% ipython --no-banner

In [1]: import numpy as np

In [2]: np.set_printoptions(suppress=True, linewidth=100)

In [3]: F = np.load("data.npy")

In [4]: print(F)
[[ 1.2 -0.1 -2.1  0.5 -0.7  0.2  4.   0.7 -2.4]
 [ 0.5  1.  -1.2  0.5  0.4  0.8 -3.5 -1.9  1.2]
 [ 0.1  0.5  0.1  1.4  1.   1.2 -8.5 -0.2  0.3]
 [-0.2  0.6 -0.3 -0.4  1.  -1.6 -0.5  0.5  1.4]]

In [5]: T = np.stack([F, 2 * F, F[::-1]])

In [6]: print(T.shape)
(3, 4, 9)

In [7]: print(np.round(np.linalg.norm(T, axis=(1, 2)), 2))
[11.56 23.12 11.56]

In [8]: print(np.einsum("bij,cij->bc", T, T))
[[133.65 267.3   54.16]
 [267.3  534.6  108.32]
 [ 54.16 108.32 133.65]]

In [9]: print(np.linalg.matrix_rank(T))
[4 4 4]

In [10]: print(np.linalg.matrix_rank(T.reshape(3, -1)))
2

In [11]: x = np.array([-4, 2, 5, 3, -1, -2, 2, 5, -2])

In [12]: a = np.maximum(F @ x, 0)

In [13]: print(a.round(2))
[2.6 0.  0.  0.2]

In [14]: print(np.flatnonzero(a > 1e-9))
[0 3]

In [15]: print(F * (a > 1e-9)[:, None])
[[ 1.2 -0.1 -2.1  0.5 -0.7  0.2  4.   0.7 -2.4]
 [ 0.   0.  -0.   0.   0.   0.  -0.  -0.   0. ]
 [ 0.   0.   0.   0.   0.   0.  -0.  -0.   0. ]
 [-0.2  0.6 -0.3 -0.4  1.  -1.6 -0.5  0.5  1.4]]

In [16]: r0, r1 = F[1], F[3]

In [17]: print(r0 @ r0)
21.04

In [18]: print(r0 @ r1)
2.26

In [19]: pr = (r0 @ r1) / (r0 @ r0) * r0

In [20]: print(round((r1 - pr) @ r0, 2))
-0.0

In [21]: print(pr.round(2))
[ 0.05  0.11 -0.13  0.05  0.04  0.09 -0.38 -0.2   0.13]

In [22]: print(np.round(np.linalg.norm(r0 + r1) ** 2 + np.linalg.norm(r0 - r1) ** 2, 2))
55.42

In [23]: print(np.round(r1 - pr, 2))
[-0.25  0.49 -0.17 -0.45  0.96 -1.69 -0.12  0.7   1.27]

In [24]: K = np.loadtxt("layer16.csv", delimiter=",")

In [25]: print(K)
[[ 3. -2.  3. -2.]
 [ 0.  2.  0.  2.]
 [ 3. -2.  3. -2.]
 [ 0.  2.  0.  2.]]

In [26]: # column 2 repeats column 0

In [27]: print(np.round(K @ np.linalg.pinv(K) @ K, 2) + 0)
[[ 3. -2.  3. -2.]
 [ 0.  2.  0.  2.]
 [ 3. -2.  3. -2.]
 [ 0.  2.  0.  2.]]

In [28]: np.linalg.inv(K)
LinAlgError: Singular matrix


In [29]: print(np.round(np.poly(K), 2) + 0)
[  1. -10.  24.   0.   0.]

In [30]: print(round(np.linalg.det(K.T), 2))
0.0

In [31]: print(np.round(np.linalg.eigvals(K), 2) + 0)
[6. 0. 4. 0.]

In [32]: print(round(float(np.linalg.det(2 * K)), 2), round(float(np.linalg.det(K)), 2))
0.0 0.0
